$ python -q
>>> import numpy as np
>>> np.set_printoptions(precision=2, suppress=True, linewidth=140)
>>> F = np.load("out3.npy")
>>> F
array([[ 1,  0,  0,  0,  0,  0],
       [ 1, -2,  0,  2, -2,  0],
       [ 0,  0,  0,  0,  0,  0],
       [ 1,  0,  0,  0,  0,  0]])
>>> # rows 0 and 3 are equal
>>> rng = np.random.default_rng(59)
>>> other = F + rng.integers(-2, 3, (4, 2)) @ rng.integers(-2, 3, (2, 6))
>>> other
array([[ 0, -2, -2, -2,  2, -2],
       [ 4,  0,  2, -4,  4,  2],
       [-5, -6, -6,  2, -2, -6],
       [-3, -6, -6, -2,  2, -6]])
>>> np.round(np.linalg.svd(other - F, compute_uv=False), 2) + 0
array([17.11,  9.71,  0.  ,  0.  ])
>>> gram = other.T @ other
>>> np.diag(gram)
array([50, 76, 80, 28, 28, 80])
>>> np.linalg.matrix_rank(gram)
np.int64(4)
>>> (other @ other.T).shape
(4, 4)
>>> blk = np.stack([F, -2 * F, F[::-1]])
>>> np.linalg.matrix_rank(blk)
array([2, 2, 2])
>>> np.einsum("bij,cij->bc", blk, blk)
array([[ 15, -30,   2],
       [-30,  60,  -4],
       [  2,  -4,  15]])
>>> blk.sum(axis=0)
array([[ 0,  0,  0,  0,  0,  0],
       [-1,  2,  0, -2,  2,  0],
       [ 1, -2,  0,  2, -2,  0],
       [ 0,  0,  0,  0,  0,  0]])
>>> W = np.array([[-2, 0, 2, 3, 1],
...     [1, 0, -3, 1, 1],
...     [2, 0, 2, 3, -1],
...     [0, 1, -2, -2, 2],
...     [-3, 1, 0, -3, -2],
...     [2, 0, -2, 2, 1]])
>>> b = np.array([-1, 1, -1, 1, 0])
>>> hid = np.maximum(F @ W + b, 0)
>>> (hid > 0).mean(axis=0)
array([0.25, 1.  , 0.75, 1.  , 0.75])
>>> hid
array([[0, 1, 1, 4, 1],
       [1, 1, 3, 4, 7],
       [0, 1, 0, 1, 0],
       [0, 1, 1, 4, 1]])
>>> np.linalg.matrix_rank(hid)
np.int64(3)
>>> Z = np.array([[1, 0], [2, 0], [2, 0], [1, 1], [0, 1]])
>>> (hid @ Z).round(6).argmax(axis=1)
array([0, 0, 0, 0])
>>> W @ Z
array([[ 5,  4],
       [-4,  2],
       [ 9,  2],
       [-4,  0],
       [-4, -5],
       [ 0,  3]])
>>> hid @ Z
array([[ 8,  5],
       [13, 11],
       [ 3,  1],
       [ 8,  5]])
>>> K = np.load("m.npy")
>>> K
array([[1, 0, 0, 0, 0],
       [0, 1, 0, 0, 0],
       [0, 2, 1, 0, 0],
       [0, 2, 1, 1, 0],
       [3, 2, 3, 3, 1]])
>>> # triangular
>>> def softmax(z):
...     e = np.exp(z - z.max(axis=-1, keepdims=True))
...     return e / e.sum(axis=-1, keepdims=True)
... 
>>> softmax(K[4])
array([0.29, 0.11, 0.29, 0.29, 0.04])
>>> softmax(K[4] + -3)
array([0.29, 0.11, 0.29, 0.29, 0.04])
>>> np.round(softmax(10 * K[4]), 2) + 0
array([0.33, 0.  , 0.33, 0.33, 0.  ])
>>> att = K @ K.T / np.sqrt(5)
>>> softmax(att).round(6).argmax(axis=1)
array([4, 2, 4, 4, 4])
>>> np.round(softmax(att + np.triu(np.full(att.shape, -np.inf), 1)), 2) + 0
array([[1.  , 0.  , 0.  , 0.  , 0.  ],
       [0.39, 0.61, 0.  , 0.  , 0.  ],
       [0.08, 0.19, 0.73, 0.  , 0.  ],
       [0.04, 0.09, 0.34, 0.53, 0.  ],
       [0.  , 0.  , 0.  , 0.  , 1.  ]])
>>> softmax(att)[4] @ K
array([3., 2., 3., 3., 1.])
